In [1]: import numpy as np

In [2]: import numpy.linalg as la

In [3]: np.set_printoptions(precision=3, suppress=True, linewidth=140)

In [4]: W0 = np.load("w.npy")

In [5]: W0
Out[5]: 
array([[2, 0, 2, 0, 2, 0],
       [5, 7, 5, 7, 5, 7],
       [4, 7, 4, 7, 4, 7],
       [2, 0, 2, 0, 2, 0],
       [5, 7, 5, 7, 5, 7],
       [4, 7, 4, 7, 4, 7]])

In [6]: left, sv, Vh = la.svd(W0)

In [7]: V = Vh[:(sv > 1e-8).sum()]

In [8]: rng = np.random.default_rng(439)

In [9]: x0 = W0[0] + 4 * W0[1] + rng.integers(2) * np.eye(6)[0]

In [10]: x0
Out[10]: array([22., 28., 22., 28., 22., 28.])

In [11]: np.diag(V.T @ V)
Out[11]: array([0.333, 0.333, 0.333, 0.333, 0.333, 0.333])

In [12]: np.allclose(V.T @ V @ x0, x0)
Out[12]: True

In [13]: la.matrix_rank(np.vstack([W0, x0]))
Out[13]: np.int64(2)

In [14]: J = np.load("dump.npy")

In [15]: J
Out[15]: 
array([[-3.28 , -3.598, -2.343,  3.642],
       [-2.693,  4.953,  4.153,  4.493],
       [-5.019,  0.285,  3.568, -5.282],
       [ 0.355, -0.149,  1.773,  0.647],
       [-1.107,  1.157,  0.364, -2.024],
       [ 3.147, -4.756,  6.533,  1.346],
       [-1.92 , -4.91 ,  1.75 ,  1.952]])

In [16]: Y = np.c_[J[:, :3] @ np.array([[1, 2, 0], [1, 1, 0], [2, 1, 1]]), np.array([3, 1, 3, 0, 0, 2, 1])]

In [17]: Y
Out[17]: 
array([[-11.563, -12.5  ,  -2.343,   3.   ],
       [ 10.566,   3.72 ,   4.153,   1.   ],
       [  2.401,  -6.186,   3.568,   3.   ],
       [  3.752,   2.334,   1.773,   0.   ],
       [  0.777,  -0.694,   0.364,   0.   ],
       [ 11.457,   8.071,   6.533,   2.   ],
       [ -3.329,  -6.999,   1.75 ,   1.   ]])

In [18]: la.matrix_rank(Y)
Out[18]: np.int64(4)

In [19]: la.matrix_rank(np.c_[J, Y])
Out[19]: np.int64(5)

In [20]: np.round(la.lstsq(J, Y[:, 0])[0], 3) + 0
Out[20]: array([1., 1., 2., 0.])

In [21]: np.round(la.norm(Y - J @ la.lstsq(J, Y)[0], axis=0), 3) + 0
Out[21]: array([0.   , 0.   , 0.   , 2.028])
